% python3 -q
>>> import numpy as np
>>> from numpy import linalg as LA
>>> np.set_printoptions(precision=2, suppress=True, linewidth=200)
>>> def rnd(a):
...     return np.round(a, 2) + 0
... 
>>> M = np.loadtxt("block7.csv", delimiter=",")
>>> M
array([[-7.28,  1.35, -1.02, -2.79],
       [-1.4 ,  2.16,  1.15,  1.47],
       [ 1.64, -0.76,  1.8 , -0.16],
       [ 2.61, -2.29, -2.05, -0.45],
       [-8.1 , -1.09, -0.86, -6.2 ],
       [-8.19,  1.27, -0.38, -3.79],
       [-7.79,  1.97,  0.7 , -2.68],
       [ 8.11,  1.03,  0.86,  6.35],
       [ 2.35,  1.62,  1.85,  2.98],
       [-1.33,  5.33,  2.97,  4.71],
       [-0.56,  6.81,  1.3 ,  7.66],
       [ 1.11, -3.65,  0.36, -3.75],
       [-5.62,  2.73,  1.11, -0.48],
       [-1.58,  4.31,  1.75,  3.9 ],
       [ 4.83, -3.36, -2.16, -0.88],
       [ 3.6 ,  2.27,  2.36,  4.75],
       [-0.55,  6.61,  1.25,  7.45],
       [-6.1 , -2.55, -0.88, -6.34],
       [ 8.41, -2.77,  1.8 ,  1.64],
       [ 7.07,  1.06,  1.55,  5.18],
       [ 5.41, -0.62, -0.63,  3.02],
       [-2.15,  4.41,  1.9 ,  3.47],
       [ 2.5 , -2.28, -2.14, -0.6 ],
       [-4.56,  2.05, -1.06, -0.17],
       [ 4.86, -4.17,  0.85, -2.43],
       [-3.76, -3.78, -1.09, -7.05],
       [-1.21, -0.05,  0.82, -1.  ],
       [11.31, -1.8 ,  1.39,  4.8 ],
       [-5.23,  4.  , -0.52,  1.79],
       [-3.27,  3.57,  0.94,  2.36],
       [ 3.69, -6.41, -3.13, -5.03],
       [ 4.7 , -4.33,  0.88, -2.47],
       [ 0.55,  3.03,  1.37,  3.64],
       [ 3.96,  1.73,  0.58,  4.49],
       [ 3.8 , -6.01, -1.84, -4.27],
       [ 7.47, -0.32,  2.85,  3.43],
       [ 6.58, -4.84, -1.82, -1.68],
       [ 7.63, -2.65,  2.3 ,  1.06],
       [ 0.73, -2.25, -0.71, -2.13]])
>>> Ac = M - M.mean(axis=0)
>>> evecs = LA.svd(Ac)[2][:3]
>>> out = Ac - Ac @ evecs.T @ evecs
>>> rnd(np.diag(evecs.T @ evecs))
array([0.86, 0.49, 0.98, 0.66])
>>> rnd(LA.norm(out) / LA.norm(Ac))
np.float64(0.01)
>>> LA.norm(out, axis=1).round(6).argmax()
np.int64(17)
>>> rnd(np.cov(Ac @ evecs.T, rowvar=False))
array([[31.38,  0.  ,  0.  ],
       [ 0.  , 23.68,  0.  ],
       [ 0.  ,  0.  ,  1.33]])
>>> vec = np.array([3, 3, 5, 4])
>>> h1 = np.maximum(M @ vec, 0)
>>> rnd(np.tanh(M @ vec))
array([-1. ,  1. ,  1. , -1. , -1. , -1. , -1. ,  1. ,  1. ,  1. ,  1. , -1. , -1. ,  1. , -1. ,  1. ,  1. , -1. ,  1. ,  1. ,  1. ,  1. , -1. , -1. , -1. , -1. , -1. ,  1. ,  0.7,  1. , -1. , -1. ,
        1. ,  1. , -1. ,  1. , -1. ,  1. , -1. ])
>>> rnd(M.T @ h1)
array([2584.44, 1476.13, 1143.62, 3175.14])
>>> np.flatnonzero(h1 > 1e-9)
array([ 1,  2,  7,  8,  9, 10, 13, 15, 16, 18, 19, 20, 21, 27, 28, 29, 32, 33, 35, 37])
>>> def softmax(z):
...     e = np.exp(z - z.max(axis=-1, keepdims=True))
...     return e / e.sum(axis=-1, keepdims=True)
... 
>>> rnd(softmax(10 * M[12]))
array([0., 1., 0., 0.])
>>> rnd(softmax(M).sum(axis=1))
array([1., 1., 1., 1., 1., 1., 1., 1., 1., 1., 1., 1., 1., 1., 1., 1., 1., 1., 1., 1., 1., 1., 1., 1., 1., 1., 1., 1., 1., 1., 1., 1., 1., 1., 1., 1., 1., 1., 1.])
>>> scores = M @ M.T / np.sqrt(4)
>>> softmax(scores).round(6).argmax(axis=1)
array([ 4, 10, 27, 30,  4,  4,  4, 27,  7, 10, 10, 30,  6, 10, 36,  7, 10,  4, 27, 27, 27, 10, 30,  5, 36, 25,  4, 27, 28, 10, 30, 30, 10, 27, 30, 27, 36, 27, 30])
>>> z = M[:, 1] > np.median(M[:, 1])
>>> r0 = M[z].mean(axis=0) - M[~z].mean(axis=0)
>>> z.astype(int)
array([1, 1, 0, 0, 0, 1, 1, 1, 1, 1, 1, 0, 1, 1, 0, 1, 1, 0, 0, 1, 0, 1, 0, 1, 0, 0, 0, 0, 1, 1, 0, 0, 1, 1, 0, 0, 0, 0, 0])
>>> rnd((((M - M.mean(axis=0)) @ r0 > 0) == z).mean())
np.float64(0.95)
>>> np.argsort(-np.abs(r0).round(6), kind="stable")
array([1, 3, 0, 2])
>>> m1 = np.array([[-2, 0, -5, -3, 0, 8, 4],
...     [0, 0, -9, 2, -9, 2, -7],
...     [0, 0, -3, -7, 3, 7, -2],
...     [0, 0, 0, -6, 5, 8, -3],
...     [0, 0, 0, 0, 3, -6, -6],
...     [0, 0, 0, 0, 0, 3, 7],
...     [0, 0, 0, 0, 0, 0, -2]])
>>> # triangular, det is the product of the diagonal
>>> rng = np.random.default_rng(24)
>>> out = m1 + rng.integers(-2, 3, (7, 6)) @ rng.integers(-2, 3, (6, 7))
>>> out
array([[  2,   1,  -6,  -8,  -4,   9,   2],
       [  4,   0, -13,   0, -13,   4, -11],
       [ -6,   1,   3,  -2,  -4,   9,  -7],
       [ -4,   1,   1,  -5,   6,   6, -10],
       [-10,   1,  10,   7,  -4,  -4, -10],
       [  4,   1,  -1,  -1,  -6,   8,   2],
       [  4,  -1,  -2,   1,  -9,   5,  -1]])
>>> np.abs(out - m1).sum(axis=1)
array([18, 20, 32, 17, 41, 23, 23])
>>> rnd(LA.svd(out - m1, compute_uv=False))
array([22.81, 17.57,  9.28,  4.12,  2.36,  0.38,  0.  ])
>>> F = np.loadtxt("layer15.csv", delimiter=",")
>>> F
array([[1., 0., 1., 3., 2., 0., 0., 1.],
       [0., 0., 0., 0., 0., 0., 0., 0.],
       [3., 0., 0., 3., 1., 0., 3., 0.],
       [2., 0., 0., 0., 0., 0., 0., 0.],
       [2., 0., 0., 2., 0., 0., 0., 0.],
       [0., 0., 0., 0., 0., 1., 0., 0.],
       [0., 2., 2., 3., 0., 0., 0., 0.],
       [0., 1., 0., 0., 0., 3., 0., 0.],
       [0., 0., 0., 0., 0., 0., 0., 0.],
       [0., 0., 0., 0., 0., 0., 1., 0.],
       [0., 0., 0., 3., 0., 0., 0., 2.],
       [0., 0., 0., 3., 2., 0., 3., 0.],
       [0., 0., 3., 0., 0., 0., 0., 0.],
       [0., 0., 2., 0., 0., 0., 0., 1.]])
>>> # rows 1 and 8 are equal
>>> t = np.radians(30)
>>> R = np.eye(8)
>>> R[5, 5] = R[1, 1] = np.cos(t)
>>> R[5, 1], R[1, 5] = -np.sin(t), np.sin(t)
>>> rnd(R)
array([[ 1.  ,  0.  ,  0.  ,  0.  ,  0.  ,  0.  ,  0.  ,  0.  ],
       [ 0.  ,  0.87,  0.  ,  0.  ,  0.  ,  0.5 ,  0.  ,  0.  ],
       [ 0.  ,  0.  ,  1.  ,  0.  ,  0.  ,  0.  ,  0.  ,  0.  ],
       [ 0.  ,  0.  ,  0.  ,  1.  ,  0.  ,  0.  ,  0.  ,  0.  ],
       [ 0.  ,  0.  ,  0.  ,  0.  ,  1.  ,  0.  ,  0.  ,  0.  ],
       [ 0.  , -0.5 ,  0.  ,  0.  ,  0.  ,  0.87,  0.  ,  0.  ],
       [ 0.  ,  0.  ,  0.  ,  0.  ,  0.  ,  0.  ,  1.  ,  0.  ],
       [ 0.  ,  0.  ,  0.  ,  0.  ,  0.  ,  0.  ,  0.  ,  1.  ]])
>>> out = F @ R.T
>>> np.allclose(F @ F.T, out @ out.T)
True
>>> vec = np.array([1, -3, -3, -1, -1, -3, 2, -3])
>>> target = F @ vec
>>> target
array([-10.,   0.,   5.,   2.,   0.,  -3., -15., -12.,   0.,   2.,  -9.,   1.,  -9.,  -9.])
>>> rnd(LA.pinv(F) @ F)
array([[1., 0., 0., 0., 0., 0., 0., 0.],
       [0., 1., 0., 0., 0., 0., 0., 0.],
       [0., 0., 1., 0., 0., 0., 0., 0.],
       [0., 0., 0., 1., 0., 0., 0., 0.],
       [0., 0., 0., 0., 1., 0., 0., 0.],
       [0., 0., 0., 0., 0., 1., 0., 0.],
       [0., 0., 0., 0., 0., 0., 1., 0.],
       [0., 0., 0., 0., 0., 0., 0., 1.]])
>>> rnd(LA.solve(F.T @ F, F.T @ target))
array([ 1., -3., -3., -1., -1., -3.,  2., -3.])
>>> target = target + 0.1 * rng.normal(size=14)
>>> rnd(target)
array([ -9.84,  -0.09,   5.  ,   1.87,  -0.02,  -2.92, -14.88, -12.14,  -0.25,   2.05,  -8.83,   0.93,  -8.97,  -9.  ])
>>> b, *_ = LA.lstsq(F, target)
>>> rnd(b)
array([ 0.97, -3.04, -2.99, -0.95, -1.02, -3.02,  1.97, -2.99])
>>> b.round()
array([ 1., -3., -3., -1., -1., -3.,  2., -3.])
>>> rnd(LA.norm(target - F @ b))
np.float64(0.34)
>>> C2 = F.T @ F
>>> LA.matrix_rank(C2)
np.int64(8)
>>> rnd(LA.eigvalsh(C2)[::-1])
array([72.77, 21.29, 11.16, 10.85,  9.94,  4.73,  2.74,  0.51])
>>> C2
array([[18.,  0.,  1., 16.,  5.,  0.,  9.,  1.],
       [ 0.,  5.,  4.,  6.,  0.,  3.,  0.,  0.],
       [ 1.,  4., 18.,  9.,  2.,  0.,  0.,  3.],
       [16.,  6.,  9., 49., 15.,  0., 18.,  9.],
       [ 5.,  0.,  2., 15.,  9.,  0.,  9.,  2.],
       [ 0.,  3.,  0.,  0.,  0., 10.,  0.,  0.],
       [ 9.,  0.,  0., 18.,  9.,  0., 19.,  0.],
       [ 1.,  0.,  3.,  9.,  2.,  0.,  0.,  6.]])
>>> np.allclose(C2, C2.T)
True
>>> np.trace(C2), (F ** 2).sum()
(np.float64(134.0), np.float64(134.0))
>>> out = np.c_[F[:, :3] @ np.array([[1, -2, -1], [2, 1, 0], [0, -1, -2]]), np.array([3, 1, -1, 2, 4, 2, 3, -3, 4, 1, -4, -2, -5, -3])]
>>> out
array([[ 1., -3., -3.,  3.],
       [ 0.,  0.,  0.,  1.],
       [ 3., -6., -3., -1.],
       [ 2., -4., -2.,  2.],
       [ 2., -4., -2.,  4.],
       [ 0.,  0.,  0.,  2.],
       [ 4.,  0., -4.,  3.],
       [ 2.,  1.,  0., -3.],
       [ 0.,  0.,  0.,  4.],
       [ 0.,  0.,  0.,  1.],
       [ 0.,  0.,  0., -4.],
       [ 0.,  0.,  0., -2.],
       [ 0., -3., -6., -5.],
       [ 0., -2., -4., -3.]])
>>> LA.matrix_rank(np.c_[F, out])
np.int64(9)
>>> rnd(LA.norm(out - F @ LA.lstsq(F, out)[0], axis=0))
array([0.  , 0.  , 0.  , 6.78])
>>> rnd(LA.norm(LA.qr(F)[0].T @ out, axis=0) ** 2 / ((out ** 2).sum(axis=0) + 1e-12))
array([1.  , 1.  , 1.  , 0.63])
>>> rnd(LA.lstsq(F, out[:, 0])[0])
array([1., 2., 0., 0., 0., 0., 0., 0.])
>>> np.unravel_index(np.abs(out).argmax(), out.shape)
(np.int64(2), np.int64(1))
>>> rnd(out.mean(axis=0))
array([ 1.  , -1.5 , -1.71,  0.14])
>>> LA.matrix_rank(out)
np.int64(4)
>>> out[14]
Traceback (most recent call last):
  File "<python-input-71>", line 1, in <module>
    out[14]
    ~~~^^^^
IndexError: index 14 is out of bounds for axis 0 with size 14
>>> out - out[0]
array([[ 0.,  0.,  0.,  0.],
       [-1.,  3.,  3., -2.],
       [ 2., -3.,  0., -4.],
       [ 1., -1.,  1., -1.],
       [ 1., -1.,  1.,  1.],
       [-1.,  3.,  3., -1.],
       [ 3.,  3., -1.,  0.],
       [ 1.,  4.,  3., -6.],
       [-1.,  3.,  3.,  1.],
       [-1.,  3.,  3., -2.],
       [-1.,  3.,  3., -7.],
       [-1.,  3.,  3., -5.],
       [-1.,  0., -3., -8.],
       [-1.,  1., -1., -6.]])
>>> out.sum(axis=0)
array([ 14., -21., -24.,   2.])
>>> rnd(LA.norm(out))
np.float64(18.63)
>>> out.sum(axis=1)
array([ -2.,   1.,  -7.,  -2.,   0.,   2.,   3.,   0.,   4.,   1.,  -4.,  -2., -14.,  -9.])
